$ python -q
>>> import numpy as np
>>> np.set_printoptions(precision=2, suppress=True, linewidth=100)
>>> rnd = lambda a: np.round(a, 2) + 0
>>> A2 = np.array([[-0.1, 2.3],
...     [-0.5, 1.2],
...     [0.4, 0.3],
...     [1.6, -0.1],
...     [0.8, -0.3],
...     [0.4, -0.6],
...     [0.9, -0.2],
...     [0.0, 1.2]])
>>> basis = np.array([[0.9, 0.1, -1.8, 0.5], [-0.2, -0.2, -0.6, -0.6]])
>>> data = A2 @ basis
>>> print(rnd(data))
[[-0.55 -0.47 -1.2  -1.43]
 [-0.69 -0.29  0.18 -0.97]
 [ 0.3  -0.02 -0.9   0.02]
 [ 1.46  0.18 -2.82  0.86]
 [ 0.78  0.14 -1.26  0.58]
 [ 0.48  0.16 -0.36  0.56]
 [ 0.85  0.13 -1.5   0.57]
 [-0.24 -0.24 -0.72 -0.72]]
>>> # looks like rank 2
>>> vec = np.array([-1, -3, -1, -3])
>>> print(rnd(np.einsum("ij,j->i", data, vec)))
[ 7.45  4.29  0.6  -1.76 -1.68 -2.28 -1.45  3.84]
>>> print(np.linalg.norm(data @ vec) <= np.linalg.norm(data, 2) * np.linalg.norm(vec) + 1e-9)
True
>>> print(rnd(data * vec))
[[ 0.55  1.41  1.2   4.29]
 [ 0.69  0.87 -0.18  2.91]
 [-0.3   0.06  0.9  -0.06]
 [-1.46 -0.54  2.82 -2.58]
 [-0.78 -0.42  1.26 -1.74]
 [-0.48 -0.48  0.36 -1.68]
 [-0.85 -0.39  1.5  -1.71]
 [ 0.24  0.72  0.72  2.16]]
>>> print(rnd(data @ np.eye(4)[2]))
[-1.2   0.18 -0.9  -2.82 -1.26 -0.36 -1.5  -0.72]
>>> print(rnd(data @ (2 * vec)))
[14.9   8.58  1.2  -3.52 -3.36 -4.56 -2.9   7.68]
>>> J = np.load("test9.npy")
>>> print(J)
[[1.05 3.07 4.91 2.95 1.94]
 [1.05 2.99 4.99 3.05 2.03]
 [1.03 3.06 4.99 2.96 1.95]
 [1.   3.01 4.98 3.02 1.99]
 [0.98 3.01 4.98 3.04 2.03]
 [1.08 3.1  5.05 2.9  2.04]
 [1.08 2.99 5.04 2.93 2.02]
 [1.   3.06 4.94 3.03 1.96]
 [0.98 3.01 4.94 2.93 2.04]
 [1.04 2.93 5.05 3.04 1.98]
 [1.02 2.94 4.97 3.01 1.95]
 [0.98 3.02 5.05 3.   1.94]
 [5.03 2.98 5.04 0.94 4.01]
 [5.06 2.99 4.96 0.97 4.06]
 [4.97 2.97 4.99 0.97 3.91]
 [4.99 3.   5.07 0.96 4.04]
 [4.85 3.02 4.96 1.01 4.  ]
 [5.02 3.06 4.92 0.98 4.05]
 [5.02 2.97 4.96 0.99 4.07]
 [4.97 2.92 5.03 0.96 4.04]
 [5.05 3.05 4.93 0.98 4.02]
 [5.   3.09 5.05 0.98 3.95]
 [5.08 2.97 5.   1.08 4.05]
 [5.03 2.99 4.99 1.01 3.97]]
>>> q, R = np.linalg.qr(J)
>>> print(np.trace(q @ q.T))
5.0
>>> print(rnd(q.T @ q))
[[1. 0. 0. 0. 0.]
 [0. 1. 0. 0. 0.]
 [0. 0. 1. 0. 0.]
 [0. 0. 0. 1. 0.]
 [0. 0. 0. 0. 1.]]
>>> print(rnd(R))
[[-17.7  -12.28 -20.4   -5.42 -15.  ]
 [  0.    -8.16 -13.47  -9.45  -3.96]
 [  0.     0.     0.48   0.28   0.11]
 [  0.     0.     0.    -0.28  -0.02]
 [  0.     0.     0.     0.    -0.22]]
>>> print(rnd(abs(R[0, 0])), rnd(np.linalg.norm(J[:, 0])))
17.7 17.7
>>> print(np.linalg.matrix_rank(data, rtol=0.1))
2
>>> print(rnd(np.linalg.norm(data, 2) / np.linalg.norm(data)))
0.87
>>> print([round(float(x), 2) for x in np.linalg.svd(data, compute_uv=False)[:3]])
[4.33, 2.51, 0.0]
>>> f = np.array([-5, -2, -4])
>>> print(rnd(np.convolve(data[7], f)))
[1.2  1.68 5.04 6.   4.32 2.88]
>>> print(rnd(np.cross(data[7, :3], data[0, :3])))
[-0.05  0.11 -0.02]
>>> rank = np.linalg.matrix_rank(data)
>>> print(rank)
2
>>> N = np.linalg.svd(data)[2][rank:].T
>>> print([int(np.linalg.matrix_rank(data[:i])) for i in range(1, len(data) + 1)])
[1, 2, 2, 2, 2, 2, 2, 2]
>>> print([int(np.linalg.matrix_rank(data[:, :j + 1])) for j in range(4)])
[1, 2, 2, 2]
>>> print([int(np.linalg.matrix_rank(np.delete(data, i, axis=0))) for i in range(8)])
[2, 2, 2, 2, 2, 2, 2, 2]
>>> print(rnd(N @ N.T))
[[ 0.67 -0.12  0.22 -0.4 ]
 [-0.12  0.93 -0.06 -0.21]
 [ 0.22 -0.06  0.07 -0.12]
 [-0.4  -0.21 -0.12  0.33]]
>>> print(np.allclose(data @ N, 0))
True
>>> print(np.linalg.matrix_rank(data.T @ data), np.linalg.matrix_rank(data @ data.T))
2 2
>>> print(N.shape)
(4, 2)
>>> print(np.argsort(-np.linalg.norm(J, axis=0).round(6), kind="stable")[:3])
[2 0 4]
>>> print(np.linalg.cond(J) > 100)
True
>>> print(rnd(np.linalg.norm(J, 2) / np.linalg.norm(J)))
0.96
>>> print(rnd(np.abs(np.linalg.svd(J)[2][-1])))
[0.56 0.02 0.03 0.34 0.76]
>>> print(np.linalg.matrix_rank(J, rtol=0.1))
2
>>> A = np.load("run16.npy")
>>> print(A)
[[1.   0.7  0.49 0.34 0.24]
 [0.7  1.   0.7  0.49 0.34]
 [0.49 0.7  1.   0.7  0.49]
 [0.34 0.49 0.7  1.   0.7 ]
 [0.24 0.34 0.49 0.7  1.  ]]
>>> print(np.allclose(A, A.T))
True
>>> print(rnd(np.abs(np.linalg.eigvals(A)).max()))
3.1
>>> Uu, s, vt = np.linalg.svd(A, full_matrices=False)
>>> print(rnd(Uu.T @ A @ vt.T))
[[3.1  0.   0.   0.   0.  ]
 [0.   1.02 0.   0.   0.  ]
 [0.   0.   0.43 0.   0.  ]
 [0.   0.   0.   0.25 0.  ]
 [0.   0.   0.   0.   0.19]]
>>> print(Uu.shape, s.shape, vt.shape)
(5, 5) (5,) (5, 5)
>>> print(rnd(s))
[3.1  1.02 0.43 0.25 0.19]
>>> rng = np.random.default_rng(19034)
>>> lab = rng.permutation(5)
>>> print(lab)
[3 1 0 2 4]
>>> A2 = A[lab][:, lab]
>>> print(rnd(np.linalg.det(A2)), rnd(np.linalg.det(A[lab])))
0.07 0.07
>>> print(A2)
[[1.   0.49 0.34 0.7  0.7 ]
 [0.49 1.   0.7  0.7  0.34]
 [0.34 0.7  1.   0.49 0.24]
 [0.7  0.7  0.49 1.   0.49]
 [0.7  0.34 0.24 0.49 1.  ]]
>>> F = np.load("dump.npy")
>>> print(F)
[[ 0 -2 -3  3 -1 -5]
 [ 2  0 -5  5  2  2]
 [ 3  5  0  2 -3 -3]
 [-3 -5 -2  0  0  2]
 [ 1 -2  3  0  0 -1]
 [ 5 -2  3 -2  1  0]]
>>> A2 = np.array([[3, -2, -2],
...     [3, 0, 2],
...     [-1, -3, -1],
...     [1, 3, -3],
...     [-3, -2, -3],
...     [3, 2, -1]])
>>> print(np.vstack([F, A2.T]).shape)
(9, 6)
>>> print(np.einsum("ij,ij->i", F, F))
[48 62 56 42 15 43]
>>> print(np.einsum("ik,kj->ji", F, A2))
[[-12  16  26 -16  -9   1]
 [ 10  26   0  16 -13 -27]
 [ -2 -22  10  -4  -8 -14]]
>>> lab = rng.permutation(6)
>>> A2 = F[:, lab] * rng.choice([-1, 1], 6)
>>> print(A2)
[[-5  2 -3  0 -3  1]
 [ 2  0 -5 -2 -5 -2]
 [-3 -5 -2 -3  0  3]
 [ 2  5  0  3 -2  0]
 [-1  2  0 -1  3  0]
 [ 0  2  2 -5  3 -1]]
>>> Uu, _, vt = np.linalg.svd(F.T @ A2)
>>> print(lab)
[5 1 3 0 2 4]
>>> print(rnd(Uu @ vt))
[[ 0.  0.  0. -1.  0.  0.]
 [ 0. -1.  0.  0.  0.  0.]
 [ 0.  0.  0.  0.  1.  0.]
 [ 0.  0. -1.  0.  0.  0.]
 [ 0.  0.  0.  0.  0. -1.]
 [ 1.  0.  0.  0.  0.  0.]]
>>> vec = np.array([1, 2, 3, 0, 3, 2])
>>> print(vec @ F @ vec)
0
>>> q = np.linalg.solve(np.eye(6) - F, np.eye(6) + F)
>>> print(rnd(np.linalg.det(q)))
1.0
>>> A2 = np.linalg.inv(F)
>>> print(rnd(np.linalg.cond(F)))
5.35
>>> print(rnd(np.linalg.det(F) * np.linalg.det(A2)))
1.0
>>> print(np.allclose(F, F.T))
False
>>> print(np.allclose(F @ F.T, F.T @ F))
True
>>> f = np.array([2, 1, -3, -2])
>>> m1 = np.outer(rng.normal(size=24), f) + 0.05 * rng.normal(size=(24, 4))
>>> print(rnd(m1))
[[ 0.72  0.38 -1.21 -0.8 ]
 [-1.2  -0.6   1.86  1.25]
 [-1.46 -0.81  2.16  1.59]
 [ 0.41  0.14 -0.65 -0.45]
 [ 2.86  1.43 -4.32 -2.93]
 [-1.72 -0.85  2.75  1.76]
 [-0.47 -0.21  0.62  0.36]
 [ 0.79  0.39 -1.25 -0.84]
 [ 2.08  0.95 -3.16 -2.22]
 [ 0.28  0.16 -0.45 -0.38]
 [-4.7  -2.39  7.1   4.67]
 [-1.32 -0.66  1.93  1.24]
 [-0.05 -0.06 -0.01  0.02]
 [-1.3  -0.65  1.9   1.35]
 [-1.16 -0.56  1.6   1.06]
 [-2.53 -1.29  3.83  2.54]
 [ 3.86  1.93 -5.77 -3.94]
 [-2.34 -1.19  3.56  2.47]
 [ 0.64  0.32 -1.04 -0.67]
 [ 2.99  1.66 -4.57 -3.03]
 [ 0.54  0.27 -0.8  -0.53]
 [ 3.38  1.59 -5.11 -3.39]
 [ 0.07 -0.07  0.11  0.04]
 [-0.04 -0.07  0.1  -0.02]]
>>> print(np.linalg.matrix_rank(m1, rtol=0.1))
1
>>> print(rnd(np.linalg.norm(m1, 2) / np.linalg.norm(m1)))
1.0
>>> print(round(np.log10(np.linalg.cond(m1))))
2
>>> print(np.linalg.cond(m1) > 100)
False
>>> proj = m1 @ np.linalg.solve(m1.T @ m1, m1.T)
>>> print(rnd(np.linalg.eigvalsh(proj)))
[0. 0. 0. 0. 0. 0. 0. 0. 0. 0. 0. 0. 0. 0. 0. 0. 0. 0. 0. 0. 1. 1. 1. 1.]
>>> print(rnd(proj @ m1[:, 2]))
[-1.21  1.86  2.16 -0.65 -4.32  2.75  0.62 -1.25 -3.16 -0.45  7.1   1.93 -0.01  1.9   1.6   3.83
 -5.77  3.56 -1.04 -4.57 -0.8  -5.11  0.11  0.1 ]
>>> print(rnd(np.diag(proj)))
[0.1  0.03 0.35 0.1  0.1  0.22 0.14 0.04 0.31 0.09 0.35 0.1  0.08 0.11 0.18 0.08 0.21 0.14 0.05
 0.43 0.01 0.32 0.37 0.11]
>>> t3 = np.stack([m1, -3 * m1, m1[::-1]])
>>> print((t3 @ m1.T).shape)
(3, 24, 24)
>>> print(np.linalg.matrix_rank(t3.reshape(3, -1)))
2
>>> print(rnd(np.linalg.norm(t3, axis=(1, 2))))
[20.88 62.64 20.88]
>>> cen = m1 - m1.mean(axis=0)
>>> Uu, s, vt = np.linalg.svd(cen, full_matrices=False)
>>> print(rnd(np.abs(vt[-1])))
[0.87 0.13 0.46 0.12]
>>> print(rnd((s ** 2).sum() ** 2 / (s ** 4).sum()))
1.0
>>> print(rnd(cen.mean(axis=0)))
[0. 0. 0. 0.]
>>> print(rnd(vt[0] * np.sign(vt[0, np.abs(vt[0]).argmax()])))
[-0.47 -0.24  0.71  0.47]
>>> dist = np.linalg.norm(m1[:, None] - m1[None], axis=-1)
>>> print(dist.mean(axis=1).argmax())
10
>>> print(dist[4].round(6).argsort(kind="stable")[:4])
[ 4 19 21  8]
>>> print((dist + 1e9 * np.eye(24)).round(6).argmin(axis=1))
[ 7 11 13 20 19  2 23  0  4  3 15 13 23 11  1 17 21 15  0  4  3 19 23 12]
>>> print(dist.shape)
(24, 24)
>>> A2 = np.array([[3, 1, 0, 1, 3, -1, -2, 2],
...     [-3, 3, -1, -1, -2, 2, -3, 3],
...     [-3, 1, 3, 0, 1, -1, -2, -2],
...     [0, -1, -1, -2, 2, 0, -2, 3],
...     [-3, 3, 3, 1, 0, 0, 1, 2],
...     [-3, 0, 2, 1, 1, 0, -2, 2],
...     [-2, 2, -2, 1, 3, 2, -3, -3],
...     [3, 0, 3, -2, 0, -3, 2, -1]])
>>> X = np.triu(A2, 1)
>>> print(X)
[[ 0  1  0  1  3 -1 -2  2]
 [ 0  0 -1 -1 -2  2 -3  3]
 [ 0  0  0  0  1 -1 -2 -2]
 [ 0  0  0  0  2  0 -2  3]
 [ 0  0  0  0  0  0  1  2]
 [ 0  0  0  0  0  0 -2  2]
 [ 0  0  0  0  0  0  0 -3]
 [ 0  0  0  0  0  0  0  0]]
>>> vec = np.array([5, -2, -1, 3, 1])
>>> y = J @ vec
>>> print(rnd(np.linalg.pinv(J) @ J))
[[1. 0. 0. 0. 0.]
 [0. 1. 0. 0. 0.]
 [0. 0. 1. 0. 0.]
 [0. 0. 0. 1. 0.]
 [0. 0. 0. 0. 1.]]
>>> print(rnd(np.linalg.lstsq(J, y)[0]))
[ 5. -2. -1.  3.  1.]
>>> y = y + 0.02 * rng.normal(size=24)
>>> print(rnd(y))
[ 4.98  5.47  4.85  5.05  5.05  4.9   5.17  5.04  4.77  5.36  5.23  4.76 20.99 21.34 20.76 20.77
 20.28 21.06 21.23 20.9  21.16 20.66 21.74 21.16]
>>> coef, *_ = np.linalg.lstsq(J, y)
>>> print(rnd(np.linalg.norm(y - J @ coef)))
0.08
>>> print(coef.round())
[ 5. -2. -1.  3.  1.]
>>> M = np.load("sample8.npy")
>>> print(M)
[[5 0 0 0 9 1]
 [5 0 0 0 9 1]
 [0 2 1 0 3 1]
 [3 0 0 0 7 1]
 [0 4 3 0 0 1]
 [0 3 2 0 1 1]
 [0 3 2 0 1 1]
 [5 0 0 0 9 1]
 [0 5 4 0 0 1]
 [5 0 0 0 9 1]
 [3 0 0 0 7 1]
 [0 2 1 0 3 1]
 [0 4 3 0 0 1]
 [3 0 0 0 7 1]
 [0 4 3 0 0 1]
 [3 0 0 0 7 1]
 [0 3 2 0 1 1]
 [1 1 0 0 5 1]
 [5 0 0 0 9 1]
 [0 5 4 0 0 1]
 [0 4 3 0 0 1]
 [5 0 0 0 9 1]
 [0 4 3 0 0 1]
 [3 0 0 0 7 1]]
>>> # rank 5
>>> f, v = A[2], A[1]
>>> print(rnd(f @ f))
2.46
>>> p = (f @ v) / (f @ f) * f
>>> print(rnd(v - p))
[ 0.25  0.36 -0.22 -0.15 -0.11]
>>> print(rnd(p))
[0.45 0.64 0.92 0.64 0.45]
>>> print(rnd(np.outer(f, v)))
[[0.34 0.49 0.34 0.24 0.17]
 [0.49 0.7  0.49 0.34 0.24]
 [0.7  1.   0.7  0.49 0.34]
 [0.49 0.7  0.49 0.34 0.24]
 [0.34 0.49 0.34 0.24 0.17]]
>>> print(rnd(np.linalg.norm(f + v) ** 2 + np.linalg.norm(f - v) ** 2))
9.59
>>> print(rnd(np.trace(np.linalg.pinv(M) @ M)))
5.0
>>> print(np.unique(M.round(6), axis=0).shape)
(7, 6)
>>> print(rnd(M @ np.linalg.pinv(M) @ M))
[[5. 0. 0. 0. 9. 1.]
 [5. 0. 0. 0. 9. 1.]
 [0. 2. 1. 0. 3. 1.]
 [3. 0. 0. 0. 7. 1.]
 [0. 4. 3. 0. 0. 1.]
 [0. 3. 2. 0. 1. 1.]
 [0. 3. 2. 0. 1. 1.]
 [5. 0. 0. 0. 9. 1.]
 [0. 5. 4. 0. 0. 1.]
 [5. 0. 0. 0. 9. 1.]
 [3. 0. 0. 0. 7. 1.]
 [0. 2. 1. 0. 3. 1.]
 [0. 4. 3. 0. 0. 1.]
 [3. 0. 0. 0. 7. 1.]
 [0. 4. 3. 0. 0. 1.]
 [3. 0. 0. 0. 7. 1.]
 [0. 3. 2. 0. 1. 1.]
 [1. 1. 0. 0. 5. 1.]
 [5. 0. 0. 0. 9. 1.]
 [0. 5. 4. 0. 0. 1.]
 [0. 4. 3. 0. 0. 1.]
 [5. 0. 0. 0. 9. 1.]
 [0. 4. 3. 0. 0. 1.]
 [3. 0. 0. 0. 7. 1.]]
>>> print(np.linalg.lstsq(M[:-1].T, M[-1])[2])
5
>>> print(M.sum(axis=1))
[15 15  7 11  8  7  7 15 10 15 11  7  8 11  8 11  7  8 15 10  8 15  8 11]
>>> print(np.abs(M).max())
9
>>> feats = np.loadtxt("block14.csv", delimiter=",")
>>> print(feats)
[[ -4.18   1.26   1.5    6.45   7.62  -8.14]
 [ -8.54   8.85   6.87   4.53  -0.06 -13.28]
 [ -4.07  -1.93   3.24   6.26   6.87  -5.05]
 [ -6.68   1.1    1.99   8.89   7.19  -6.27]
 [ -3.     0.8    3.21   7.39   7.27  -5.44]
 [ -5.31   0.47   2.43   8.17   5.59  -4.84]
 [ -9.63   9.86   5.04   3.04   1.13 -15.  ]
 [ -5.47   0.02   2.96   6.98   6.39  -6.81]
 [ -3.64   2.49   3.57   7.42   5.39  -5.58]
 [ -5.81   9.55   6.22   2.83   1.58 -14.6 ]
 [ -4.94   0.71   2.68   6.87   6.5   -7.39]
 [ -4.54   1.74   3.19   5.69   5.04  -5.58]
 [ -6.69   0.82   3.51   7.4    4.15  -6.64]
 [ -6.88   9.24   4.89   5.66   2.73 -14.66]
 [ -4.44   0.22   3.11   6.42   5.94  -5.09]
 [ -5.53  11.6    5.47   4.11   0.81 -14.58]]
>>> cen = (feats - feats.mean(axis=0)) / feats.std(axis=0)
>>> print(rnd(cen.std(axis=0)))
[1. 1. 1. 1. 1. 1.]
>>> print(np.argwhere(np.abs(cen) > 2))
[[1 2]
 [6 0]]
>>> coef = np.linalg.lstsq(np.delete(cen, 3, axis=1), cen[:, 3])[0]
>>> print(rnd(1 - np.var(cen[:, 3] - np.delete(cen, 3, axis=1) @ coef)))
0.8
